>>> import numpy as np
>>> import numpy.linalg as la
>>> np.set_printoptions(precision=2, suppress=True, linewidth=120, legacy="1.25")
>>> arr = np.load("m.npy")
>>> arr
array([[2., 2., 1., 5., 1., 0., 4., 1., 0., 0., 0., 0., 0.],
       [3., 3., 1., 3., 4., 0., 0., 3., 4., 0., 0., 0., 0.],
       [1., 0., 1., 5., 0., 3., 1., 2., 0., 0., 0., 0., 0.],
       [5., 2., 2., 4., 3., 0., 1., 5., 2., 0., 0., 0., 0.],
       [3., 2., 1., 3., 1., 3., 0., 1., 3., 0., 0., 0., 0.],
       [1., 5., 2., 1., 1., 3., 1., 1., 0., 0., 0., 0., 0.],
       [5., 5., 3., 4., 2., 2., 4., 1., 5., 0., 0., 0., 0.],
       [5., 4., 3., 2., 0., 2., 5., 2., 4., 0., 0., 0., 0.],
       [0., 4., 1., 5., 3., 2., 1., 0., 5., 0., 0., 0., 0.],
       [0., 0., 0., 0., 0., 0., 0., 0., 0., 1., 2., 0., 0.],
       [0., 0., 0., 0., 0., 0., 0., 0., 0., 2., 2., 0., 2.],
       [0., 0., 0., 0., 0., 0., 0., 0., 0., 0., 1., 0., 2.],
       [0., 0., 0., 0., 0., 0., 0., 0., 0., 1., 1., 0., 2.]])
>>> rank = la.matrix_rank(arr)
>>> rank
12
>>> ns = la.svd(arr)[2][rank:].T
>>> np.allclose(arr @ ns, 0)
True
>>> [int(la.matrix_rank(np.delete(arr, i, axis=0))) for i in range(13)]
[11, 11, 11, 11, 11, 11, 11, 11, 11, 12, 12, 12, 12]
>>> arr @ ns
array([[0.],
       [0.],
       [0.],
       [0.],
       [0.],
       [0.],
       [0.],
       [0.],
       [0.],
       [0.],
       [0.],
       [0.],
       [0.]])
>>> la.cond(arr) > 100
True
>>> [round(float(x), 2) for x in la.svd(arr, compute_uv=False)[:3]]
[22.2, 6.53, 6.24]
>>> x = np.array([5, 2, 2, 5, 4, 5, 2, 5, 5, 2, 0, 2, 4])
>>> a = np.maximum(arr @ x, 0)
>>> np.maximum(arr @ (3 * x), 0)
array([174., 267., 177., 306., 225., 150., 351., 297., 252.,   6.,  36.,  24.,  30.])
>>> np.flatnonzero(a > 1e-9)
array([ 0,  1,  2,  3,  4,  5,  6,  7,  8,  9, 10, 11, 12])
>>> arr.T @ a
array([2307., 2304., 1317., 2621., 1331., 1152., 1490., 1393., 2186.,   36.,   46.,    0.,   60.])
>>> a
array([ 58.,  89.,  59., 102.,  75.,  50., 117.,  99.,  84.,   2.,  12.,   8.,  10.])
>>> np.maximum(arr @ x, 0) - np.maximum(-arr @ x, 0)
array([ 58.,  89.,  59., 102.,  75.,  50., 117.,  99.,  84.,   2.,  12.,   8.,  10.])
